$ python3 -q
>>> import numpy as np
>>> from numpy import linalg as LA
>>> np.set_printoptions(precision=2, suppress=True, linewidth=200)
>>> B = np.array([[-1, 2, 2], [2, 0, -2], [-1, 0, 3]])
>>> basis = np.array([[3]])
>>> J = np.block([[B, np.zeros((3, 1))], [np.zeros((1, 3)), basis]])
>>> print(J)
[[-1.  2.  2.  0.]
 [ 2.  0. -2.  0.]
 [-1.  0.  3.  0.]
 [ 0.  0.  0.  3.]]
>>> # splits into 2 blocks
>>> B = J / np.sqrt((J ** 2).mean(axis=1, keepdims=True))
>>> print(LA.matrix_rank(J - J.mean(axis=1, keepdims=True)))
3
>>> rng = np.random.default_rng(321525)
>>> lab = rng.permutation(4)
>>> print(lab)
[2 1 0 3]
>>> B = J[lab][:, lab]
>>> print(np.trace(B))
5.0
>>> print(B)
[[ 3.  0. -1.  0.]
 [-2.  0.  2.  0.]
 [ 2.  2. -1.  0.]
 [ 0.  0.  0.  3.]]
>>> print(round(LA.det(B), 2), round(float(LA.det(J[lab])), 2))
-24.0 24.0
>>> print(np.allclose(B, J))
False
>>> print(round(float(LA.det(B)), 2))
-24.0
>>> print((LA.matrix_power((B != 0) + (B.T != 0) + np.eye(4), 4) > 0).astype(int))
[[1 1 1 0]
 [1 1 1 0]
 [1 1 1 0]
 [0 0 0 1]]
>>> W0 = np.array([[9, 12, 6, 15, 15],
...     [12, 32, 12, 36, 24],
...     [6, 12, 5, 14, 11],
...     [15, 36, 14, 41, 29],
...     [15, 24, 11, 29, 26]])
>>> rk = LA.matrix_rank(W0)
>>> print(rk)
2
>>> N = LA.svd(W0)[2][rk:].T
>>> print([int(LA.matrix_rank(W0[:, :j + 1])) for j in range(5)])
[1, 2, 2, 2, 2]
>>> print([int(LA.matrix_rank(W0[:i])) for i in range(1, len(W0) + 1)])
[1, 2, 2, 2, 2]
>>> M = np.load("data.npy")
>>> print(M)
[[ -2.54  -0.57  -8.39  -0.88]
 [  9.1    8.72   6.43 -10.27]
 [ -4.17  -5.02   0.75   0.12]
 [-12.96  -5.52  -5.8    2.79]
 [-15.08 -13.55 -27.99  -7.77]
 [ -4.34   3.87  -4.29   0.44]
 [ -0.1    4.92   6.19  -7.68]
 [  2.89  10.44  12.55  -3.82]
 [  3.33   4.4   -8.45  -4.71]
 [ -6.57   0.91  10.64  -8.77]
 [ -7.09  -1.29  12.44   1.95]
 [ -0.16   1.64   2.71 -10.39]
 [ -8.01  -6.34  -3.05   3.46]
 [ -5.17   1.99   2.49  -1.79]
 [ -2.55   6.68  -4.91  -5.87]
 [ -9.17   5.45   1.22   0.42]
 [-14.55   0.38  -4.97   4.47]
 [ 16.45  14.76   2.12   6.72]
 [  9.55   8.21  -0.69   2.18]]
>>> B = np.array([[1, 1, -1], [-3, -1, -3], [0, -3, -2], [-1, 2, 0]])
>>> print(np.einsum("ij->j", M))
[-51.14  40.08 -11.   -39.4 ]
>>> print(LA.matrix_rank(M @ B))
3
>>> print(np.vstack([M, B.T]).shape)
(22, 4)
>>> G = np.cov(M, rowvar=False)
>>> print(LA.eigvalsh(G)[::-1])
[140.2   51.44  27.83   8.89]
>>> print(np.median(M, axis=0))
[-4.17  1.99  0.75 -0.88]
>>> print(round(np.corrcoef(M[:, 1], M[:, 3])[0, 1], 2))
0.02
>>> print(np.polyfit(M[:, 1], M[:, 3], 1))
[ 0.02 -2.11]
>>> print(np.argsort(-M.std(axis=0).round(6), kind="stable"))
[2 0 1 3]
>>> arr = np.load("arr.npy")
>>> print(arr)
[[0 0 0 0 1]
 [0 0 1 0 0]
 [0 1 0 0 0]
 [0 0 0 0 0]
 [1 0 0 0 0]]
>>> print(LA.svd(arr, compute_uv=False))
[1. 1. 1. 1. 0.]
>>> print(LA.pinv(arr))
[[0. 0. 0. 0. 1.]
 [0. 0. 1. 0. 0.]
 [0. 1. 0. 0. 0.]
 [0. 0. 0. 0. 0.]
 [1. 0. 0. 0. 0.]]
>>> print((arr != 0).astype(int))
[[0 0 0 0 1]
 [0 0 1 0 0]
 [0 1 0 0 0]
 [0 0 0 0 0]
 [1 0 0 0 0]]
>>> print(np.sort(LA.eigvals(arr).real))
[-1. -1.  0.  1.  1.]
>>> print(np.round(LA.det(arr), 2))
0.0
>>> print((LA.matrix_power((arr != 0) + (arr.T != 0) + np.eye(5), 5) > 0).astype(int))
[[1 0 0 0 1]
 [0 1 1 0 0]
 [0 1 1 0 0]
 [0 0 0 1 0]
 [1 0 0 0 1]]
>>> B = J / LA.norm(J, axis=1, keepdims=True)
>>> G = B @ B.T
>>> print((np.abs(G) > 0.9).astype(int))
[[1 0 0 0]
 [0 1 0 0]
 [0 0 1 0]
 [0 0 0 1]]
>>> print(np.round(np.degrees(np.arccos(np.clip(G[1, 2], -1, 1))), 2))
153.43
>>> A = np.array([[0.0, 0.5, 0.2, 0.3],
...     [12.0, -0.2, 0.4, 0.5],
...     [-24.0, 0.9, 1.1, -0.2]])
>>> print(LA.cond(A) > 100)
False
>>> print(LA.matrix_rank(A, rtol=0.1))
1
>>> U, s, VT = LA.svd(A)
>>> print(s)
[26.86  1.05  0.41]
>>> B = U[:, :1] @ np.diag(s[:1]) @ VT[:1]
>>> print(B.round(2) + 0)
[[ -0.02   0.     0.     0.  ]
 [ 11.98  -0.4   -0.36   0.18]
 [-24.01   0.8    0.72  -0.36]]
>>> print(LA.matrix_rank(B))
1
>>> print(round(float(LA.norm(A - B, 2)), 2), np.round(s[1], 2))
1.05 1.05
>>> print(LA.matrix_rank(A, rtol=0.05))
1
>>> feats = np.loadtxt("test10.csv", delimiter=",")
>>> print(feats)
[[ 1.59 -0.4   0.35 -0.61]
 [-0.4   1.45  0.64 -0.35]
 [ 0.35  0.64  1.16  0.11]
 [-0.61 -0.35  0.11  0.8 ]]
>>> print([round(float(x), 2) for x in LA.svd(feats, compute_uv=False)[:3]])
[2.0, 2.0, 1.0]
>>> B = feats / np.sqrt((feats ** 2).mean(axis=1, keepdims=True))
>>> print(LA.matrix_rank(B) == LA.matrix_rank(feats))
True
>>> print(B[2])
[0.51 0.93 1.69 0.16]
>>> print(feats - feats.mean(axis=1, keepdims=True))
[[ 1.35 -0.63  0.12 -0.84]
 [-0.73  1.12  0.3  -0.69]
 [-0.21  0.07  0.6  -0.46]
 [-0.59 -0.34  0.12  0.81]]
>>> X = np.load("sample2.npy")
>>> print(X.round(2) + 0)
[[-0.79 -1.59 -1.63]
 [-0.21  1.8  -0.42]
 [-0.01 -0.01  0.05]
 [-0.1   0.91 -0.18]
 [-1.37 -0.58 -2.82]
 [-1.23 -2.4  -2.4 ]
 [ 0.02 -0.03  0.02]
 [-0.18  1.79 -0.41]
 [-0.52  0.12 -0.97]
 [-0.91 -0.7  -1.84]
 [-0.2   1.8  -0.39]
 [-0.99  0.22 -2.  ]
 [-0.47  0.11 -1.  ]
 [-1.    0.19 -2.03]
 [-0.12  0.88 -0.19]
 [-0.2   1.8  -0.42]
 [-0.3   2.66 -0.57]
 [-0.88 -0.69 -1.82]
 [-0.52  0.08 -0.98]
 [-1.41 -0.55 -2.82]
 [-0.08  0.89 -0.16]
 [-1.31 -1.51 -2.61]
 [ 0.    0.    0.  ]]
>>> Xs = X - X.mean(axis=0)
>>> vecs = LA.svd(Xs)[2][:2]
>>> B = Xs - Xs @ vecs.T @ vecs
>>> print(LA.norm(B, axis=1).round(6).argmax())
12
>>> print(np.round(B.std(axis=0), 2) + 0)
[0.02 0.   0.01]
>>> K = np.load("run7.npy")
>>> print(K)
[[ 0  2  3 -2  1  1]
 [-2  0  3  1 -1  1]
 [-3 -3  0 -1  2 -2]
 [ 2 -1  1  0 -3  0]
 [-1  1 -2  3  0 -1]
 [-1 -1  2  0  1  0]]
>>> B = np.array([[5, 4], [2, 1], [0, 2], [0, 3], [1, 2], [2, 3]])
>>> print(np.einsum("ik,kj->ij", K, B))
[[  7   7]
 [ -9   2]
 [-23 -20]
 [  5   3]
 [ -5  -1]
 [ -6   1]]
>>> print(np.einsum("ik,kj->ji", K, B))
[[  7  -9 -23   5  -5  -6]
 [  7   2 -20   3  -1   1]]
>>> print(np.einsum("ij,ij->i", K, K))
[19 16 27 15 16  7]
>>> print(LA.matrix_rank(np.vstack([K, B.T])))
6
>>> print(LA.matrix_rank(K @ B))
2
>>> lab = rng.permutation(6)
>>> print(lab)
[4 3 0 5 2 1]
>>> B = K[lab][:, lab]
>>> print(np.trace(B))
0
>>> print(np.allclose(B, K))
False
>>> print(np.diag(B))
[0 0 0 0 0 0]
>>> Q, vecs = LA.qr(M[:, :2])[0], LA.qr(M[:, 2:])[0]
>>> s = LA.svd(Q.T @ vecs, compute_uv=False)
>>> print(np.round(LA.norm(Q @ Q.T - vecs @ vecs.T, 2), 2))
0.98
